$ ipython --no-banner

In [1]: import numpy as np

In [2]: import numpy.linalg as la

In [3]: np.set_printoptions(precision=4, suppress=True, linewidth=200)

In [4]: def rnd(a):
   ...:     return np.round(a, 4) + 0
   ...: 

In [5]: F = np.load("w.npy")

In [6]: F
Out[6]: 
array([[ 1.1632, -4.3944,  2.0824],
       [-1.3004, -4.7814, -0.6687],
       [-2.4918, -0.4756,  4.3087],
       [ 1.7495,  0.9032, -4.596 ],
       [ 0.1695, -2.0925,  4.5379],
       [-1.3325,  4.5299,  1.6444],
       [-2.3058, -3.2398,  3.031 ],
       [ 3.1082,  0.5281, -3.8807],
       [ 0.8594, -1.1948,  4.7785],
       [ 3.8226,  3.137 , -0.7395],
       [-0.2945,  1.2847, -4.8232],
       [ 4.9598, -0.6152,  0.1482],
       [-2.7094, -1.4739, -3.9353],
       [ 1.2988,  3.2104, -3.6064],
       [ 1.9937,  4.3369, -1.4887],
       [ 0.5332, -4.4211,  2.2737],
       [-0.6299, -0.255 , -4.9536],
       [ 2.4415, -4.0463,  1.633 ],
       [ 2.8079, -4.0262,  0.9516],
       [ 1.9796, -2.0899,  4.0882],
       [-2.806 ,  1.8794, -3.6871],
       [-3.8372,  1.5114,  2.8269],
       [-3.6228, -2.614 , -2.2455],
       [-1.5475,  1.9488, -4.3368]])

In [7]: cen = F - F.mean(axis=0)

In [8]: V = la.svd(cen)[2][:1]

In [9]: out = cen - cen @ V.T @ V

In [10]: rnd(np.diag(V.T @ V))
Out[10]: array([0.0004, 0.3101, 0.6895])

In [11]: A = np.load("arr.npy")

In [12]: A
Out[12]: 
array([[1.  , 0.2 , 0.04],
       [0.2 , 1.  , 0.2 ],
       [0.04, 0.2 , 1.  ]])

In [13]: # symmetric, so the eigenvalues are real

In [14]: def softmax(z):
    ...:     e = np.exp(z - z.max(axis=-1, keepdims=True))
    ...:     return e / e.sum(axis=-1, keepdims=True)
    ...: 

In [15]: rnd(softmax(A[0] + 4))
Out[15]: array([0.5458, 0.2452, 0.209 ])

In [16]: scores = A @ A.T / np.sqrt(3)

In [17]: rnd(softmax(scores + np.triu(np.full(scores.shape, -np.inf), 1)))
Out[17]: 
array([[1.    , 0.    , 0.    ],
       [0.4042, 0.5958, 0.    ],
       [0.2575, 0.3041, 0.4384]])

In [18]: softmax(scores).round(6).argmax(axis=1)
Out[18]: array([0, 1, 2])

In [19]: rnd(softmax(scores))
Out[19]: 
array([[0.4384, 0.3041, 0.2575],
       [0.2879, 0.4243, 0.2879],
       [0.2575, 0.3041, 0.4384]])

In [20]: vec = np.array([-1, -1, -1])

In [21]: rhs = A @ vec

In [22]: rhs
Out[22]: array([-1.24, -1.4 , -1.24])

In [23]: rnd(la.solve(A, rhs + A[:, 1]))
Out[23]: array([-1.,  0., -1.])

In [24]: w, V = la.eigvalsh(A)
---------------------------------------------------------------------------
ValueError                                Traceback (most recent call last)
Cell In[24], line 1
----> 1 w, V = la.eigvalsh(A)

ValueError: too many values to unpack (expected 2)

In [25]: w, V = la.eigh(A)

In [26]: np.abs(V[:, -1]).round(6).argmax()
Out[26]: np.int64(1)

In [27]: rnd(la.eigvalsh(A @ A))
Out[27]: array([0.5424, 0.9216, 1.6992])

In [28]: np.unique(w.round(6) + 0, return_counts=True)[1]
Out[28]: array([1, 1, 1])

In [29]: rnd(V.T @ A @ V)
Out[29]: 
array([[0.7365, 0.    , 0.    ],
       [0.    , 0.96  , 0.    ],
       [0.    , 0.    , 1.3035]])

In [30]: q, Rm = la.qr(A)

In [31]: rnd(q)
Out[31]: 
array([[-0.9798,  0.1998,  0.    ],
       [-0.196 , -0.9608, -0.1961],
       [-0.0392, -0.1922,  0.9806]])

In [32]: rnd(abs(Rm[0, 0])), rnd(la.norm(A[:, 0]))
Out[32]: (np.float64(1.0206), np.float64(1.0206))

In [33]: w, V = la.eig(A)

In [34]: rnd(np.sort(la.eigvals(A @ A)))
Out[34]: array([0.5424, 0.9216, 1.6992])

In [35]: rnd(np.prod(w))
Out[35]: np.float64(0.9216)

In [36]: m1 = np.load("case13.npy")

In [37]: m1
Out[37]: 
array([[ 0,  0,  0,  0, -5,  0,  0,  0,  0],
       [ 0,  0,  0,  0,  0,  0,  0,  5,  0],
       [ 0,  3,  0,  0,  0,  0,  0,  0,  0],
       [ 0,  0, -7,  0,  0,  0,  0,  0,  0],
       [ 0,  0,  0,  7,  0,  0,  0,  0,  0],
       [ 0,  0,  0,  0,  0,  0,  0,  0,  0],
       [ 0,  0,  0,  0,  0,  0,  0,  0,  0],
       [-3,  0,  0,  0,  0,  0,  0,  0,  0],
       [ 0,  0,  0,  0,  0,  0, -4,  0,  0]])

In [38]: rk = la.matrix_rank(m1)

In [39]: rk
Out[39]: np.int64(7)

In [40]: ns = la.svd(m1)[2][rk:].T

In [41]: [int(la.matrix_rank(m1[:i])) for i in range(1, len(m1) + 1)]
Out[41]: [1, 2, 3, 4, 5, 5, 5, 6, 7]

In [42]: [int(la.matrix_rank(m1[:, :j + 1])) for j in range(9)]
Out[42]: [1, 2, 3, 4, 5, 5, 6, 7, 7]

In [43]: [int(la.matrix_rank(np.delete(m1, i, axis=0))) for i in range(9)]
Out[43]: [6, 6, 6, 6, 6, 7, 7, 6, 6]

In [44]: m1 @ ns
Out[44]: 
array([[0., 0.],
       [0., 0.],
       [0., 0.],
       [0., 0.],
       [0., 0.],
       [0., 0.],
       [0., 0.],
       [0., 0.],
       [0., 0.]])

In [45]: la.matrix_rank(m1.T @ m1), la.matrix_rank(m1 @ m1.T)
Out[45]: (np.int64(7), np.int64(7))

In [46]: np.allclose(m1 @ ns, 0)
Out[46]: True

In [47]: ns @ ns.T
Out[47]: 
array([[0., 0., 0., 0., 0., 0., 0., 0., 0.],
       [0., 0., 0., 0., 0., 0., 0., 0., 0.],
       [0., 0., 0., 0., 0., 0., 0., 0., 0.],
       [0., 0., 0., 0., 0., 0., 0., 0., 0.],
       [0., 0., 0., 0., 0., 0., 0., 0., 0.],
       [0., 0., 0., 0., 0., 1., 0., 0., 0.],
       [0., 0., 0., 0., 0., 0., 0., 0., 0.],
       [0., 0., 0., 0., 0., 0., 0., 0., 0.],
       [0., 0., 0., 0., 0., 0., 0., 0., 1.]])

In [48]: E = np.loadtxt("layer1.csv", delimiter=",")

In [49]: E
Out[49]: 
array([[ 1.7923,  0.4   ,  1.3186,  2.6306,  0.7752, -3.0718,  2.0507,  0.0931, -2.9072],
       [ 2.1687, -0.168 ,  0.8598,  2.8002,  0.8768, -3.5213,  1.9842,  0.4483, -3.1551],
       [ 2.3984, -0.2478,  1.0771,  2.7136,  0.9322, -2.9397,  2.2455, -0.4937, -2.7321],
       [ 1.7534,  0.0943,  0.867 ,  3.4341,  1.4556, -3.4942,  2.3164, -0.104 , -2.3892],
       [ 2.6127,  0.0099,  1.0137,  2.8848,  1.6495, -2.5517,  1.9129,  0.2186, -2.9533],
       [ 2.1209, -0.5455,  1.105 ,  3.0111,  0.9427, -3.0928,  1.9239,  0.558 , -3.1553],
       [-1.5586, -2.2176,  0.7703, -1.5437, -1.7492,  2.3589, -1.5925, -1.0633, -1.3729],
       [-1.95  , -2.374 ,  0.6551, -1.6971, -1.324 ,  2.5141, -2.2485, -0.9788, -0.4727],
       [-2.0496, -2.004 ,  0.9305, -2.018 , -0.8235,  1.7526, -2.0195, -0.6829, -0.8638],
       [-2.1705, -2.1   ,  0.9994, -1.5121, -0.5447,  2.3199, -1.5558, -0.6334, -0.4452],
       [-1.6846, -1.7605,  0.7729, -2.0686, -1.0586,  1.8461, -2.1523, -0.8109, -0.6195],
       [-1.9991, -1.8641,  1.2298, -1.4995, -0.8896,  2.1697, -2.142 , -1.4123, -1.6266],
       [ 0.7843,  1.6642,  0.2535,  2.3919,  0.0636,  1.3322,  3.2298,  2.1877, -3.3016],
       [ 1.3803,  1.922 ,  0.7706,  1.9127, -0.0184,  1.9643,  2.9639,  1.8746, -2.841 ],
       [ 1.2091,  2.4472,  0.0793,  2.1985, -0.1471,  2.2942,  3.3241,  2.1847, -2.4468],
       [ 0.5933,  2.0534,  0.2604,  2.1959,  0.1573,  1.597 ,  2.7298,  2.0252, -3.5311],
       [ 1.0551,  1.7778,  0.1042,  2.1442,  0.129 ,  1.7337,  2.8062,  2.2212, -2.7409],
       [ 1.2276,  1.6264, -0.2585,  2.3089, -0.0598,  1.9574,  2.8028,  1.2177, -2.8578]])

In [50]: proj = E @ la.solve(E.T @ E, E.T)

In [51]: np.allclose(proj @ proj, proj)
Out[51]: True

In [52]: rnd(la.eigvalsh(proj))
Out[52]: array([0., 0., 0., 0., 0., 0., 0., 0., 0., 1., 1., 1., 1., 1., 1., 1., 1., 1.])
